>>> import numpy as np
>>> np.set_printoptions(suppress=True, linewidth=140)
>>> def rnd(a):
...     return np.round(a, 2) + 0
... 
>>> m1 = np.diag(10 * np.array([-2, -3, 1])) + np.array([[1, 1, 1], [0, 0, 0], [0, 2, 0]])
>>> m1
array([[-19,   1,   1],
       [  0, -30,   0],
       [  0,   2,  10]])
>>> np.poly(m1)
array([    1.,    39.,    80., -5700.])
>>> np.einsum("ii->", m1)
np.int64(-39)
>>> np.kron(np.eye(2, dtype=int), m1)
array([[-19,   1,   1,   0,   0,   0],
       [  0, -30,   0,   0,   0,   0],
       [  0,   2,  10,   0,   0,   0],
       [  0,   0,   0, -19,   1,   1],
       [  0,   0,   0,   0, -30,   0],
       [  0,   0,   0,   0,   2,  10]])
>>> rnd(np.linalg.det(m1.T))
np.float64(5700.0)
>>> rnd(np.linalg.eigvals(m1).sum().real)
np.float64(-39.0)
>>> print(np.einsum("ij,ji->", m1, m1))
1361
>>> rng = np.random.default_rng(94179)
>>> z = rng.permutation(3)
>>> other = m1[:, z] * rng.choice([-1, 1], 3)
>>> other
array([[  1,   1,  19],
       [  0, -30,   0],
       [ 10,   2,   0]])
>>> left, _, VT = np.linalg.svd(m1.T @ other)
>>> rnd(left @ VT)
array([[ 0.,  0., -1.],
       [ 0.,  1.,  0.],
       [ 1.,  0.,  0.]])
>>> rnd(np.linalg.lstsq(m1, other)[0])
array([[ 0.,  0., -1.],
       [ 0.,  1.,  0.],
       [ 1.,  0.,  0.]])
>>> z
array([2, 1, 0])
>>> K = np.load("data.npy")
>>> print(K)
[[ 1 -1  1 -1 -1  1 -1  1]
 [ 1  1 -1 -1 -1 -1  1  1]
 [ 1 -1 -1  1  1 -1 -1  1]
 [ 1  1  1  1  1  1  1  1]]
>>> # columns 3 and 4 are equal
>>> other = K + rng.integers(-2, 3, (4, 1)) @ rng.integers(-2, 3, (1, 8))
>>> other
array([[ 3, -1, -1, -5, -5, -1,  1,  5],
       [ 2,  1, -2, -3, -3, -2,  2,  3],
       [ 1, -1, -1,  1,  1, -1, -1,  1],
       [ 0,  1,  2,  3,  3,  2,  0, -1]])
>>> np.abs(other - K).sum(axis=1)
array([20, 10,  0, 10])
>>> print(np.linalg.matrix_rank(other - K, tol=1e-8))
1
>>> other = K / np.linalg.norm(K, axis=1, keepdims=True)
>>> C2 = other @ other.T
>>> np.argwhere(np.triu(np.abs(C2) > 0.95, 1))
array([], shape=(0, 2), dtype=int64)
>>> (C2 - 2 * np.eye(4)).round(6).argmax(axis=1)
array([1, 0, 0, 0])
>>> other = np.array([[5, 7, 5],
...     [6, 2, 0],
...     [4, 8, 6],
...     [7, 1, 6],
...     [9, 6, 6],
...     [5, 9, 6],
...     [1, 2, 9],
...     [5, 8, 0]])
>>> K @ other
array([[ -4,  21,  -4],
       [ -8,  -5, -10],
       [ 10,   1,  -4],
       [ 42,  43,  38]])
>>> print(np.einsum("ij->j", K))
[4 0 0 0 0 0 0 4]
>>> other @ K
Traceback (most recent call last):
  File "<python-input-33>", line 1, in <module>
    other @ K
    ~~~~~~^~~
ValueError: matmul: Input operand 1 has a mismatch in its core dimension 0, with gufunc signature (n?,k),(k,m?)->(n?,m?) (size 4 is different from 3)
>>> np.einsum("ik,kj->ji", K, other)
array([[ -4,  -8,  10,  42],
       [ 21,  -5,   1,  43],
       [ -4, -10,  -4,  38]])
>>> W0 = np.loadtxt("run10.csv", delimiter=",")
>>> W0
array([[-1.,  0.,  0.,  0.],
       [ 0., -3.,  0.,  0.],
       [ 0.,  0.,  0., -2.],
       [ 0.,  0., -3.,  0.]])
>>> # 3 blocks once reordered
>>> other = np.linalg.invert(W0)
Traceback (most recent call last):
  File "<python-input-38>", line 1, in <module>
    other = np.linalg.invert(W0)
            ^^^^^^^^^^^^^^^^
AttributeError: module 'numpy.linalg' has no attribute 'invert'
>>> other = np.linalg.inv(W0)
>>> (np.abs(other) > 1e-9).astype(int)
array([[1, 0, 0, 0],
       [0, 1, 0, 0],
       [0, 0, 0, 1],
       [0, 0, 1, 0]])
>>> rnd(np.linalg.slogdet(W0)[0])
np.float64(-1.0)
>>> print(rnd(other))
[[-1.    0.    0.    0.  ]
 [ 0.   -0.33  0.    0.  ]
 [ 0.    0.    0.   -0.33]
 [ 0.    0.   -0.5   0.  ]]
>>> print(np.allclose(other, W0.T))
False
>>> other = W0 / np.sqrt((W0 ** 2).mean(axis=1, keepdims=True))
>>> print(rnd(np.linalg.norm(other, axis=1)))
[2. 2. 2. 2.]
>>> W0 - W0.mean(axis=1, keepdims=True)
array([[-0.75,  0.25,  0.25,  0.25],
       [ 0.75, -2.25,  0.75,  0.75],
       [ 0.5 ,  0.5 ,  0.5 , -1.5 ],
       [ 0.75,  0.75, -2.25,  0.75]])
>>> other[0]
array([-2.,  0.,  0.,  0.])
>>> np.linalg.matrix_rank(W0 - W0.mean(axis=1, keepdims=True))
np.int64(3)
